% python3 -q
>>> import numpy as np
>>> import numpy.linalg as la
>>> np.set_printoptions(precision=3, suppress=True, linewidth=160)
>>> W0 = np.load("mat.npy")
>>> W0
array([[ 1.8,  0.4,  2. , -1. ,  0.1,  1.2,  2.5,  1.5],
       [-0.6, -2. ,  0.6, -0.1,  1.3,  0. , -3. ,  2.1],
       [-0.1, -0.7, -1. ,  0.2,  0.8,  0.1,  3.5, -0.5],
       [ 0.8, -0.9, -0.5, -0.5,  0. ,  0.1,  0.5, -1.7]])
>>> W0.sum(axis=1)
array([ 8.5, -1.7,  2.3, -2.2])
>>> W0.sum(axis=0)
array([ 1.9, -3.2,  1.1, -1.4,  2.2,  1.4,  3.5,  1.4])
>>> W0[:, 8]
Traceback (most recent call last):
  File "<python-input-7>", line 1, in <module>
    W0[:, 8]
    ~~^^^^^^
IndexError: index 8 is out of bounds for axis 1 with size 8
>>> W0.shape
(4, 8)
>>> W0.mean(axis=0)
array([ 0.475, -0.8  ,  0.275, -0.35 ,  0.55 ,  0.35 ,  0.875,  0.35 ])
>>> np.count_nonzero(W0)
np.int64(30)
>>> la.rank(W0)
Traceback (most recent call last):
  File "<python-input-11>", line 1, in <module>
    la.rank(W0)
    ^^^^^^^
AttributeError: module 'numpy.linalg' has no attribute 'rank'
>>> W0 - W0[0]
array([[ 0. ,  0. ,  0. ,  0. ,  0. ,  0. ,  0. ,  0. ],
       [-2.4, -2.4, -1.4,  0.9,  1.2, -1.2, -5.5,  0.6],
       [-1.9, -1.1, -3. ,  1.2,  0.7, -1.1,  1. , -2. ],
       [-1. , -1.3, -2.5,  0.5, -0.1, -1.1, -2. , -3.2]])
>>> la.matrix_rank(W0)
np.int64(4)
>>> np.diff(W0, axis=0)
array([[-2.4, -2.4, -1.4,  0.9,  1.2, -1.2, -5.5,  0.6],
       [ 0.5,  1.3, -1.6,  0.3, -0.5,  0.1,  6.5, -2.6],
       [ 0.9, -0.2,  0.5, -0.7, -0.8,  0. , -3. , -1.2]])
>>> T = np.stack([W0, -1 * W0, W0[::-1]])
>>> np.einsum("bij,cij->bc", T, T)
array([[ 57.97, -57.97, -20.54],
       [-57.97,  57.97,  20.54],
       [-20.54,  20.54,  57.97]])
>>> T.shape
(3, 4, 8)
>>> T.sum(axis=0)
array([[ 0.8, -0.9, -0.5, -0.5,  0. ,  0.1,  0.5, -1.7],
       [-0.1, -0.7, -1. ,  0.2,  0.8,  0.1,  3.5, -0.5],
       [-0.6, -2. ,  0.6, -0.1,  1.3,  0. , -3. ,  2.1],
       [ 1.8,  0.4,  2. , -1. ,  0.1,  1.2,  2.5,  1.5]])
>>> (T @ W0.T).shape
(3, 4, 4)
>>> la.norm(T, axis=(1, 2))
array([7.614, 7.614, 7.614])
>>> la.matrix_rank(T)
array([4, 4, 4])
>>> la.matrix_rank(T.reshape(3, -1))
np.int64(2)
>>> def softmax(z):
...     e = np.exp(z - z.max(axis=-1, keepdims=True))
...     return e / e.sum(axis=-1, keepdims=True)
... 
>>> softmax(W0[2] + 5)
array([0.023, 0.012, 0.009, 0.031, 0.056, 0.028, 0.827, 0.015])
>>> np.round(softmax(10 * W0[2]), 3) + 0
array([0., 0., 0., 0., 0., 0., 1., 0.])
>>> att = W0 @ W0.T / np.sqrt(8)
>>> softmax(att).round(6).argmax(axis=1)
array([0, 1, 2, 3])
>>> mat = np.load("x.npy")
>>> mat
array([[ 2,  2,  2,  2,  2,  2,  2,  2,  2,  2,  2,  2,  2],
       [ 2,  4,  4,  4,  4,  4,  4,  4,  4,  4,  4,  4,  4],
       [ 2,  4,  6,  6,  6,  6,  6,  6,  6,  6,  6,  6,  6],
       [ 2,  4,  6,  8,  8,  8,  8,  8,  8,  8,  8,  8,  8],
       [ 2,  4,  6,  8, 10, 10, 10, 10, 10, 10, 10, 10, 10],
       [ 2,  4,  6,  8, 10, 12, 12, 12, 12, 12, 12, 12, 12],
       [ 2,  4,  6,  8, 10, 12, 14, 14, 14, 14, 14, 14, 14],
       [ 2,  4,  6,  8, 10, 12, 14, 16, 16, 16, 16, 16, 16],
       [ 2,  4,  6,  8, 10, 12, 14, 16, 18, 18, 18, 18, 18],
       [ 2,  4,  6,  8, 10, 12, 14, 16, 18, 20, 20, 20, 20],
       [ 2,  4,  6,  8, 10, 12, 14, 16, 18, 20, 22, 22, 22],
       [ 2,  4,  6,  8, 10, 12, 14, 16, 18, 20, 22, 24, 24],
       [ 2,  4,  6,  8, 10, 12, 14, 16, 18, 20, 22, 24, 26]])
>>> left, sv = la.svd(mat)
Traceback (most recent call last):
  File "<python-input-30>", line 1, in <module>
    left, sv = la.svd(mat)
    ^^^^^^^^
ValueError: too many values to unpack (expected 2)
>>> left, sv, VT = la.svd(mat, full_matrices=False)
>>> sv
array([147.893,  16.582,   6.079,   3.187,   2.   ,   1.402,   1.062,   0.852,   0.716,   0.626,   0.566,   0.528,   0.507])
>>> left.shape, sv.shape, VT.shape
((13, 13), (13,), (13, 13))
>>> evals, evecs = la.eigh(mat)
>>> evals
array([  0.507,   0.528,   0.566,   0.626,   0.716,   0.852,   1.062,   1.402,   2.   ,   3.187,   6.079,  16.582, 147.893])
>>> np.unique(evals.round(6) + 0, return_counts=True)[1]
array([1, 1, 1, 1, 1, 1, 1, 1, 1, 1, 1, 1, 1])
>>> round(evals.sum(), 3), np.trace(mat)
(np.float64(182.0), np.int64(182))
>>> low = la.cholesky(mat)
>>> la.eigvalsh(mat).min() > 0
np.True_
>>> arr = np.load("a.npy")
>>> arr
array([[ 3.29 ,  1.274,  3.552,  0.288,  6.082, -1.48 ,  0.026,  5.225, -0.794,  1.991,  0.832,  1.754],
       [ 4.979,  0.017,  2.998, -0.584, -0.55 , -0.947, -1.236, -4.271,  0.263, -3.55 ,  5.38 ,  1.815],
       [-2.23 ,  3.613,  4.064, -0.092,  2.632, -0.186,  1.1  ,  2.735,  1.85 ,  3.384, -3.266,  4.926],
       [ 3.501,  0.22 ,  1.642, -2.357,  1.831,  0.807, -4.273,  2.518, -4.901,  4.694, -1.93 , -1.033],
       [ 1.299,  1.758,  0.707,  2.712,  2.16 , -3.372, -5.121, -3.86 , -3.318,  1.577,  4.079,  0.275],
       [-5.538, -2.843, -2.39 ,  4.712, -0.153,  3.19 ,  0.317, -0.082,  1.848, -1.743,  3.958, -0.957],
       [-1.516,  0.152, -0.98 ,  3.3  ,  0.829,  6.849, -2.92 , -2.95 , -1.5  , -0.112, -4.304, -0.46 ],
       [ 0.94 ,  1.357, -5.354,  0.653,  2.703,  4.709,  1.373, -5.054, -2.725,  1.562,  1.151, -0.302],
       [ 1.21 ,  3.405, -2.606,  4.44 ,  0.619,  1.214, -4.721,  1.496,  3.802,  0.319, -2.708,  3.488],
       [-1.718, -4.716, -3.714,  0.659, -1.826, -1.776, -1.86 ,  4.644,  0.076, -3.58 ,  3.281,  2.338],
       [ 2.122,  0.022,  1.654, -4.882, -1.781, -2.684,  4.299,  2.579, -0.058,  0.773,  5.634,  1.037],
       [-5.988, -4.678, -0.998,  2.314, -2.947,  0.765,  0.142, -0.039, -4.059,  1.334,  1.557, -2.437],
       [-3.822, -3.71 , -2.544, -4.374, -0.393, -2.052, -3.492,  2.356,  0.972,  1.041, -1.385, -4.469],
       [-0.022,  2.689,  0.16 ,  1.486, -2.714, -0.405, -4.602, -3.621, -1.434, -4.397, -3.592,  3.798],
       [ 1.911, -1.001, -4.223,  0.428, -0.12 , -2.587,  3.507, -4.045, -1.846, -1.387,  5.364,  2.802],
       [-2.677, -2.03 ,  2.052, -0.768,  4.958, -1.373, -0.523,  3.567,  3.628, -2.004, -5.084, -1.192],
       [-4.994, -3.908,  0.96 ,  0.41 , -0.497,  1.902,  0.856, -2.37 ,  1.761, -4.356, -0.177, -5.135],
       [-1.985,  3.141, -1.482, -0.474,  4.517, -7.73 ,  0.631, -0.368, -0.64 ,  0.127,  1.292,  0.995],
       [ 1.838, -0.649, -3.598,  3.44 ,  4.285,  5.61 ,  0.988, -4.406,  0.281, -0.952,  0.204, -0.413],
       [-0.301,  1.053,  2.307, -3.219, -1.849,  2.168, -6.029, -2.886, -2.187, -3.345, -3.461, -1.542],
       [-3.231,  1.333, -1.779, -4.165, -1.229,  2.64 ,  3.078, -0.809, -0.982, -6.347,  2.19 ,  1.622],
       [-1.977,  2.02 , -2.618, -2.22 , -0.94 , -4.69 , -1.132, -0.162,  2.446,  2.886, -5.991,  2.415],
       [-1.941, -2.207, -3.886, -3.83 , -4.559, -0.716,  2.261, -2.43 ,  4.015,  3.459, -0.982, -0.486],
       [-3.311,  0.975, -1.223, -2.787,  1.373,  0.149, -4.845, -6.357, -0.361, -0.348,  3.574, -0.026],
       [ 4.116,  5.21 ,  0.842, -3.141,  1.53 ,  2.824,  3.047,  1.62 , -4.756, -0.055,  0.378,  0.597],
       [-5.457,  5.625,  2.916,  2.224,  0.319,  2.262, -1.459,  0.855,  3.379, -0.086,  0.93 , -2.184],
       [-2.046, -1.977,  3.133, -4.334,  1.342, -4.186,  1.199, -2.149,  1.659,  3.968, -4.311, -0.919],
       [-2.247,  2.77 , -2.631, -5.891, -2.749,  1.2  , -1.755, -4.576,  0.968, -2.053,  1.693, -2.148],
       [-3.668,  5.594, -3.267, -1.89 ,  2.289,  1.07 , -3.567, -1.351,  2.386, -0.071, -0.161,  3.789],
       [ 2.027,  5.199,  2.764,  2.308,  0.932, -2.817, -2.689,  1.644,  1.978, -2.998, -3.797,  3.136]])
>>> idx = arr[:, 6] > np.median(arr[:, 6])
>>> f = arr[idx].mean(axis=0) - arr[~idx].mean(axis=0)
>>> idx.astype(int)
array([1, 0, 1, 0, 0, 1, 0, 1, 0, 0, 1, 1, 0, 0, 1, 1, 1, 1, 1, 0, 1, 0, 1, 0, 1, 0, 1, 0, 0, 0])
>>> f
array([-0.359, -1.76 , -0.091, -0.217,  1.162,  0.069,  4.8  ,  0.7  , -0.226,  0.652,  1.142, -0.487])
>>> A2 = arr / la.norm(arr, axis=1, keepdims=True)
>>> C2 = A2 @ A2.T
>>> (C2 - 2 * np.eye(30)).round(6).argmax(axis=1)
array([ 2, 14,  0,  0, 23, 11, 18, 18, 29,  5, 14,  5, 22, 19,  1, 26,  5,  4,  7, 13, 27, 26, 21, 27,  3, 28, 21, 23,  8,  8])
>>> np.argwhere(np.triu(np.abs(C2) > 0.95, 1))
array([], shape=(0, 2), dtype=int64)
>>> la.norm(A2, axis=1)
array([1., 1., 1., 1., 1., 1., 1., 1., 1., 1., 1., 1., 1., 1., 1., 1., 1., 1., 1., 1., 1., 1., 1., 1., 1., 1., 1., 1., 1., 1.])
>>> d = la.norm(arr[:, None] - arr[None], axis=-1)
>>> d.shape
(30, 30)
>>> (d + 1e9 * np.eye(30)).round(6).argmin(axis=1)
array([ 2, 14,  0,  0, 23, 11, 18, 18, 29,  5, 14,  5, 22, 19,  1, 26,  5,  4,  7, 13, 27, 26, 21, 27,  3, 28, 21, 23,  8,  8])
>>> A2 = np.array([[0, -5], [-7, -1]])
>>> cent = np.array([[1, 4, 6, -7, 8, 8, -1, -2, -7],
...     [-5, -5, -1, -9, 4, 6, 3, -8, -9],
...     [3, -3, -1, 3, -8, -3, 0, 5, -9],
...     [-1, -8, -3, 7, -7, 7, -3, -6, -3],
...     [-5, 6, -9, -7, 0, 4, -9, -5, 7],
...     [-5, 4, 1, 3, -4, 3, 9, 0, -8],
...     [1, -1, 5, -8, -5, 9, 0, 7, 5],
...     [8, -1, -3, 6, -5, -1, -5, 4, -1],
...     [3, -4, -2, -4, -1, 1, 5, -2, 6]])
>>> feats = np.block([[A2, np.zeros((2, 9))], [np.zeros((9, 2)), cent]])
>>> feats
array([[ 0., -5.,  0.,  0.,  0.,  0.,  0.,  0.,  0.,  0.,  0.],
       [-7., -1.,  0.,  0.,  0.,  0.,  0.,  0.,  0.,  0.,  0.],
       [ 0.,  0.,  1.,  4.,  6., -7.,  8.,  8., -1., -2., -7.],
       [ 0.,  0., -5., -5., -1., -9.,  4.,  6.,  3., -8., -9.],
       [ 0.,  0.,  3., -3., -1.,  3., -8., -3.,  0.,  5., -9.],
       [ 0.,  0., -1., -8., -3.,  7., -7.,  7., -3., -6., -3.],
       [ 0.,  0., -5.,  6., -9., -7.,  0.,  4., -9., -5.,  7.],
       [ 0.,  0., -5.,  4.,  1.,  3., -4.,  3.,  9.,  0., -8.],
       [ 0.,  0.,  1., -1.,  5., -8., -5.,  9.,  0.,  7.,  5.],
       [ 0.,  0.,  8., -1., -3.,  6., -5., -1., -5.,  4., -1.],
       [ 0.,  0.,  3., -4., -2., -4., -1.,  1.,  5., -2.,  6.]])
>>> f = np.array([1, 0, 2, 1, 1, 0, 1, 0, 0, 0, 0])
>>> A2 = feats + np.outer(f, np.eye(11)[1])
>>> np.round(la.det(A2) / la.det(feats), 3), round(1 + la.solve(feats, f)[1], 3)
(np.float64(0.8), np.float64(0.8))
>>> rng = np.random.default_rng(66)
>>> A2 = feats + rng.integers(-2, 3, (11, 10)) @ rng.integers(-2, 3, (10, 11))
>>> A2
array([[ -4.,  -9., -16.,   5.,   1.,   4.,   2.,  -1.,  12.,  -6.,  -1.],
       [-24.,  -4.,  -4.,   8.,  -7.,  -4.,  -2.,   5.,   8.,  -2.,  -7.],
       [  4.,  -4.,  -9.,   2.,   0.,  -7.,  11.,   6.,   5.,   1.,  -8.],
       [ -5.,   7.,  -2.,   1.,  -1.,  -6.,  -4.,   8.,   6.,  -3.,  -7.],
       [ -1.,   4.,   4., -10.,  -5.,   5.,  -6.,   0.,   4.,   1.,  -7.],
       [ -1.,   1.,  -1.,  -9.,  -8.,  -4.,  -8.,  14.,   4.,  -3.,  -2.],
       [  2.,  -8., -10.,   6.,  -7., -11.,   4.,   3.,  -1.,  -7.,   5.],
       [ -1.,   1.,   1.,   5.,   4.,  -1.,  -6.,   4.,  10.,  -4.,  -8.],
       [ -3.,   2.,   8.,   1.,   9.,  -4.,  -8.,   7.,  10.,   5.,   1.],
       [ 10.,  11.,  12., -16., -12.,   8.,  -6.,   3., -11.,  12.,   6.],
       [ -2.,   2.,   4.,  -9.,  -4.,   2.,   1.,   1.,   6.,  -7.,   8.]])
>>> np.round(la.svd(A2 - feats, compute_uv=False), 3) + 0
array([37.616, 24.892, 22.262, 17.719, 14.718, 12.907,  8.086,  2.476,  2.024,  1.015,  0.   ])
>>> la.matrix_rank(A2 - feats, tol=1e-8)
np.int64(10)
>>> np.round(softmax(feats[9] + -2), 3) + 0
array([0.   , 0.   , 0.866, 0.   , 0.   , 0.117, 0.   , 0.   , 0.   , 0.016, 0.   ])
>>> np.round(softmax(feats[9]), 3) + 0
array([0.   , 0.   , 0.866, 0.   , 0.   , 0.117, 0.   , 0.   , 0.   , 0.016, 0.   ])
>>> np.round(softmax(10 * feats[9]), 3) + 0
array([0., 0., 1., 0., 0., 0., 0., 0., 0., 0., 0.])
>>> att = feats @ feats.T / np.sqrt(11)
>>> np.round(softmax(att + np.triu(np.full(att.shape, -np.inf), 1)), 3) + 0
array([[1., 0., 0., 0., 0., 0., 0., 0., 0., 0., 0.],
       [0., 1., 0., 0., 0., 0., 0., 0., 0., 0., 0.],
       [0., 0., 1., 0., 0., 0., 0., 0., 0., 0., 0.],
       [0., 0., 0., 1., 0., 0., 0., 0., 0., 0., 0.],
       [0., 0., 0., 0., 1., 0., 0., 0., 0., 0., 0.],
       [0., 0., 0., 0., 0., 1., 0., 0., 0., 0., 0.],
       [0., 0., 0., 0., 0., 0., 1., 0., 0., 0., 0.],
       [0., 0., 0., 0., 0., 0., 0., 1., 0., 0., 0.],
       [0., 0., 0., 0., 0., 0., 0., 0., 1., 0., 0.],
       [0., 0., 0., 0., 0., 0., 0., 0., 0., 1., 0.],
       [0., 0., 0., 0., 0., 0., 0., 0., 0., 0., 1.]])
